$ ipython --no-banner

In [1]: import numpy as np

In [2]: np.set_printoptions(precision=1, suppress=True, linewidth=120)

In [3]: feats = np.load("arr.npy")

In [4]: print(feats)
[[ 0.2 -1.2 -1.5  0.1 -0.8 -0.4  0.2  1.1 -0.2]
 [ 1.5 -0.5 -0.1 -0.9  0.1  0.6 -1.2  0.9  2.3]
 [-1.  -1.   0.1  0.5  0.5  1.   0.6 -0.1 -0.4]
 [ 1.7  0.2 -0.3  0.   1.7  0.1 -1.  -0.7 -0.4]
 [ 0.2  0.5  0.1 -0.2 -1.1 -0.3  0.3  0.  -1.3]
 [-0.9  1.4 -1.4 -0.9 -0.4  0.7 -1.8  0.2  0.3]
 [ 1.3  1.5 -1.3 -0.7 -0.9 -3.  -0.9  0.9  3. ]
 [ 1.  -0.6  2.1 -0.7 -1.9  0.2  0.3  1.5 -0.1]
 [ 1.1 -0.7 -1.2  0.6  1.  -0.9  1.7  1.4 -0.8]]

In [5]: print(round(float(np.linalg.norm(feats, 2) / np.linalg.norm(feats)), 1))
0.6

In [6]: print(np.argsort(-np.linalg.norm(feats, axis=0).round(6), kind="stable")[:3])
[8 5 2]

In [7]: print([round(float(x), 1) for x in np.linalg.svd(feats, compute_uv=False)[:3]])
[5.9, 4.1, 3.9]

In [8]: print(np.linalg.matrix_rank(feats, rtol=0.1))
7

In [9]: B = feats / np.sqrt((feats ** 2).mean(axis=1, keepdims=True))

In [10]: print(np.linalg.norm(B, axis=1))
[3. 3. 3. 3. 3. 3. 3. 3. 3.]

In [11]: B = np.array([[1, 1], [1, -1]])

In [12]: rng = np.random.default_rng(6064)

In [13]: data = np.kron(B, np.kron(B, B))[rng.permutation(8)][:8]

In [14]: print(data)
[[ 1  1  1  1  1  1  1  1]
 [ 1 -1  1 -1  1 -1  1 -1]
 [ 1 -1 -1  1  1 -1 -1  1]
 [ 1  1 -1 -1 -1 -1  1  1]
 [ 1 -1 -1  1 -1  1  1 -1]
 [ 1 -1  1 -1 -1  1 -1  1]
 [ 1  1 -1 -1  1  1 -1 -1]
 [ 1  1  1  1 -1 -1 -1 -1]]

In [15]: B = np.linalg.inv(data)

In [16]: print(np.round(np.linalg.slogdet(data)[0], 1))
-1.0

In [17]: print(np.allclose(B, data.T))
False

In [18]: print(B)
[[ 0.1  0.1  0.1  0.1  0.1  0.1  0.1  0.1]
 [ 0.1 -0.1 -0.1  0.1 -0.1 -0.1  0.1  0.1]
 [ 0.1  0.1 -0.1 -0.1 -0.1  0.1 -0.1  0.1]
 [ 0.1 -0.1  0.1 -0.1  0.1 -0.1 -0.1  0.1]
 [ 0.1  0.1  0.1 -0.1 -0.1 -0.1  0.1 -0.1]
 [ 0.1 -0.1 -0.1 -0.1  0.1  0.1  0.1 -0.1]
 [ 0.1  0.1 -0.1  0.1  0.1 -0.1 -0.1 -0.1]
 [ 0.1 -0.1  0.1  0.1 -0.1  0.1 -0.1 -0.1]]

In [19]: print(np.linalg.inv(B))
[[ 1.  1.  1.  1.  1.  1.  1.  1.]
 [ 1. -1.  1. -1.  1. -1.  1. -1.]
 [ 1. -1. -1.  1.  1. -1. -1.  1.]
 [ 1.  1. -1. -1. -1. -1.  1.  1.]
 [ 1. -1. -1.  1. -1.  1.  1. -1.]
 [ 1. -1.  1. -1. -1.  1. -1.  1.]
 [ 1.  1. -1. -1.  1.  1. -1. -1.]
 [ 1.  1.  1.  1. -1. -1. -1. -1.]]

In [20]: print(round(float(np.linalg.cond(data)), 1))
1.0

In [21]: vec = np.array([1, 1, 1, 2, 0, 2, 0, 0])

In [22]: target = data @ vec

In [23]: print(target)
[ 7 -3 -1 -3  3  1  1  3]

In [24]: print(np.linalg.solve(data.T, data[0]))
[ 1. -0. -0. -0. -0. -0.  0. -0.]

In [25]: print(np.linalg.solve(data, target))
[ 1.  1.  1.  2. -0.  2. -0. -0.]

In [26]: print(np.linalg.solve(data, -1 * target))
[-1. -1. -1. -2. -0. -2. -0. -0.]

In [27]: print(np.linalg.solve(data, data[:, 7]))
[ 0. -0. -0. -0. -0.  0. -0.  1.]

In [28]: print(np.linalg.solve(data, target + data[:, 4]))
[ 1.  1.  1.  2.  1.  2. -0. -0.]

In [29]: print(np.linalg.pinv(data))
[[ 0.1  0.1  0.1  0.1  0.1  0.1  0.1  0.1]
 [ 0.1 -0.1 -0.1  0.1 -0.1 -0.1  0.1  0.1]
 [ 0.1  0.1 -0.1 -0.1 -0.1  0.1 -0.1  0.1]
 [ 0.1 -0.1  0.1 -0.1  0.1 -0.1 -0.1  0.1]
 [ 0.1  0.1  0.1 -0.1 -0.1 -0.1  0.1 -0.1]
 [ 0.1 -0.1 -0.1 -0.1  0.1  0.1  0.1 -0.1]
 [ 0.1  0.1 -0.1  0.1  0.1 -0.1 -0.1 -0.1]
 [ 0.1 -0.1  0.1  0.1 -0.1  0.1 -0.1 -0.1]]

In [30]: print(data @ data.T)
[[8 0 0 0 0 0 0 0]
 [0 8 0 0 0 0 0 0]
 [0 0 8 0 0 0 0 0]
 [0 0 0 8 0 0 0 0]
 [0 0 0 0 8 0 0 0]
 [0 0 0 0 0 8 0 0]
 [0 0 0 0 0 0 8 0]
 [0 0 0 0 0 0 0 8]]

In [31]: K = np.load("block9.npy")

In [32]: print(K)
[[-0.8  1.2  0.8  0.1 -0.5  1.1 -1.2]
 [-0.2 -0.6  1.9  0.8  0.1  0.5 -0.3]
 [-0.1 -2.   0.5 -0.8 -0.5 -2.6  0.9]
 [ 0.4  1.3  0.1 -1.7  0.5 -0.4  2.1]
 [ 0.8  0.4 -0.9 -1.8 -0.3  1.5 -1.2]
 [ 1.6 -1.2  0.9  0.7 -0.6 -0.4  2.1]
 [-0.7  2.1 -1.3 -0.9 -0.5  0.6  0.6]
 [ 1.4  1.5 -1.5 -0.4 -1.1 -0.4  0.6]]

In [33]: hat = K @ np.linalg.solve(K.T @ K, K.T)

In [34]: print(hat.round(1) + 0)
[[ 0.7  0.4  0.   0.   0.  -0.1  0.2  0.1]
 [ 0.4  0.5  0.   0.1  0.   0.2 -0.2 -0.2]
 [ 0.   0.   1.   0.   0.   0.   0.   0. ]
 [ 0.   0.1  0.   1.   0.   0.   0.   0. ]
 [ 0.   0.   0.   0.   1.   0.   0.   0. ]
 [-0.1  0.2  0.   0.   0.   0.9  0.1  0.1]
 [ 0.2 -0.2  0.   0.   0.   0.1  0.9 -0.1]
 [ 0.1 -0.2  0.   0.   0.   0.1 -0.1  1. ]]

In [35]: print(np.allclose(hat @ hat, hat))
True

In [36]: vec = np.array([2, -1, 2, -1, -2, -1, 2, 0])

In [37]: print(hat @ hat @ vec)
[ 1.5 -0.4  2.  -1.1 -1.9 -1.2  2.3  0.2]

In [38]: print(round((vec - hat @ vec) @ (hat @ vec), 1))
0.0

In [39]: print(hat @ vec)
[ 1.5 -0.4  2.  -1.1 -1.9 -1.2  2.3  0.2]

In [40]: B = K + rng.integers(-2, 3, (8, 6)) @ rng.integers(-2, 3, (6, 7))

In [41]: print(B)
[[ -0.8   2.2   1.8  -0.9  -0.5  -0.9  -2.2]
 [ -1.2  -6.6   7.9   0.8   5.1   5.5   2.7]
 [  1.9  -1.    8.5  -3.8   4.5   0.4   2.9]
 [ -4.6  -1.7  -7.9   3.3 -11.5  -3.4  -1.9]
 [ -7.2  -3.6   5.1   1.2   2.7  -2.5  -4.2]
 [  6.6  -1.2  -2.1  -5.3  -4.6  -7.4  -0.9]
 [  0.3   9.1  -9.3   1.1  -5.5   2.6   2.6]
 [  0.4  10.5  -5.5   0.6  -7.1  -0.4   1.6]]

In [42]: print(np.linalg.matrix_rank(B - K, tol=1e-8))
6

In [43]: print(np.abs(B - K).sum(axis=1))
[ 6. 26. 24. 40. 31. 28. 27. 22.]

In [44]: vec = np.array([-9, 1, -2, -4, -6, -3, 3])

In [45]: print(K * vec)
[[  7.2   1.2  -1.6  -0.4   3.   -3.3  -3.6]
 [  1.8  -0.6  -3.8  -3.2  -0.6  -1.5  -0.9]
 [  0.9  -2.   -1.    3.2   3.    7.8   2.7]
 [ -3.6   1.3  -0.2   6.8  -3.    1.2   6.3]
 [ -7.2   0.4   1.8   7.2   1.8  -4.5  -3.6]
 [-14.4  -1.2  -1.8  -2.8   3.6   1.2   6.3]
 [  6.3   2.1   2.6   3.6   3.   -1.8   1.8]
 [-12.6   1.5   3.    1.6   6.6   1.2   1.8]]

In [46]: print((K @ vec).argmax())
6

In [47]: print(K @ np.eye(7)[0])
[-0.8 -0.2 -0.1  0.4  0.8  1.6 -0.7  1.4]

In [48]: print(K @ vec)
[ 2.5 -8.8 14.6  8.8 -4.1 -9.1 17.6  3.1]

In [49]: print(K @ (2 * vec))
[  5.  -17.6  29.2  17.6  -8.2 -18.2  35.2   6.2]

In [50]: print((K * vec).sum(axis=1))
[ 2.5 -8.8 14.6  8.8 -4.1 -9.1 17.6  3.1]

In [51]: B = np.c_[K[:, :6] @ np.array([[1, 0, -4, 0, -2, 2],
    ...:     [3, -1, 2, 1, -5, 2],
    ...:     [3, -3, -5, -5, -5, 2],
    ...:     [-5, 5, 2, 5, 4, 3],
    ...:     [-4, -1, -2, -2, -4, 0],
    ...:     [-3, 1, -4, 2, -4, -5]]), np.array([2, 2, 3, -3, 0, -1, 0, 1])]

In [52]: print(B)
[[  3.4  -1.5  -1.6   0.9 -10.4  -2.8   2. ]
 [ -2.2  -0.7 -10.5  -5.3  -5.3   2.1   2. ]
 [  9.2  -5.6   3.7 -12.7  16.9   7.4   3. ]
 [ 12.3 -11.   -2.3  -9.5 -15.    0.5  -3. ]
 [  5.   -4.9  -6.9  -0.5 -11.1 -12.3   0. ]
 [  0.8   2.2  -9.1  -1.8   5.1   6.7  -1. ]
 [  6.4  -1.6  10.3   6.3  -6.6  -5.5   0. ]
 [  9.    1.7   7.9   8.4   1.6   3.6   1. ]]

In [53]: print(np.linalg.matrix_rank(B))
7

In [54]: print(np.linalg.matrix_rank(np.c_[K, B]))
8

In [55]: print(np.round(np.linalg.lstsq(K, B[:, 0])[0], 1) + 0)
[ 1.  3.  3. -5. -4. -3.  0.]

In [56]: print(np.round(np.linalg.norm(B - K @ np.linalg.lstsq(K, B)[0], axis=0), 1) + 0)
[0.  0.  0.  0.  0.  0.  1.3]

In [57]: F = np.load("m.npy")

In [58]: print(F)
[[ 0.6  1.2  0.3 -2.   0.8  0.6  0.   0.4 -1.7 -0.2]
 [-0.8  0.7  0.9  2.6  0.7 -0.1  0.9 -0.4 -0.2  0.2]
 [-0.3 -0.7  0.6 -2.   1.1 -2.2  1.8 -0.1  0.2  0.9]
 [-1.  -1.9 -0.4  0.5 -0.1  0.8  0.5 -0.8 -0.2  0.1]
 [-1.1 -1.1 -1.6  0.   1.5 -1.2  0.3  0.2  0.2 -1.2]
 [-1.  -0.3 -0.3 -0.7 -1.1 -1.  -0.1 -1.3 -2.   0.5]
 [-1.4 -0.9  0.1  0.8  0.1 -0.2 -1.2  1.  -1.  -1.4]
 [-2.4  0.1  0.6 -0.8 -0.6 -1.3 -0.5 -0.3  0.4  1.4]
 [ 0.5  1.9 -0.5  2.3 -0.7 -0.6 -1.2  0.4 -0.7 -0.6]
 [ 0.4 -0.4 -0.2 -1.6  1.2 -1.6  0.5  0.8 -0.3 -1.7]
 [-1.2 -0.1 -0.8 -0.6  0.8  2.1  0.6  0.5  1.5 -0.9]
 [-0.3 -1.2 -2.8  0.2 -0.9  1.3  0.8  0.6 -1.  -0.7]
 [-1.6 -0.7  2.  -0.7  0.  -0.1 -0.3  0.3  0.8  1.9]
 [ 1.8 -0.7 -2.2 -1.6 -0.3 -1.3  1.   0.2  0.8 -0.3]
 [-2.1  0.9  0.1  1.1  0.7 -0.5  1.1  0.2 -0.7  0.5]
 [-0.1 -0.1 -0.1 -0.7  1.   1.8 -0.7  0.5  0.3 -2.4]
 [-0.7 -1.7 -0.5 -1.3  1.1  0.7 -1.4  0.2  1.4  0.8]
 [ 1.  -0.9 -0.3  0.5  0.5 -0.1  1.3  0.9 -1.3  0.1]
 [ 0.4  1.5 -1.7  0.  -0.5 -0.3  0.9 -0.4  0.1 -0.2]
 [-0.1 -0.1  1.   0.6  0.3 -0.5 -1.3  0.5  0.6 -1.2]
 [ 0.1 -0.9 -2.2 -0.3 -1.3 -0.3  1.3  0.  -1.3 -1.5]
 [ 1.   0.3 -1.4 -1.5  1.2  0.5  0.2  0.5  0.4 -0.4]
 [-1.2  1.5  0.8  0.2 -0.2  1.3  0.3  1.   1.3 -0.1]
 [-0.1 -0.4 -0.5  2.  -1.  -1.1  0.1 -0.6 -1.8  0.2]
 [-1.6  0.5  0.2  1.7 -1.  -0.1  0.8  1.4  0.4  0.3]
 [ 1.1  0.1  1.7  0.3  1.5  0.4  1.9  0.6 -0.3  0.2]
 [ 0.9  1.1  1.4  0.5  0.7 -0.8 -0.9  1.7  1.3  1.7]
 [ 6.   3.   2.4  4.8  4.8  0.3 -0.6 -0.3  3.   0.3]
 [ 0.9 -0.5 -1.7  0.1  1.4  0.7  0.7  0.6  1.5 -0.1]
 [-2.6  1.5  0.6  0.6 -0.3 -0.9 -1.3  0.  -1.7  0.4]
 [ 1.3 -0.2  0.4  0.4 -1.7 -0.8 -0.8 -0.6 -0.6 -0.4]]

In [59]: cov = np.cov(F, rowvar=False)

In [60]: print(np.argwhere(np.triu(np.abs(np.corrcoef(F.T)) > 0.8, 1)))
[]
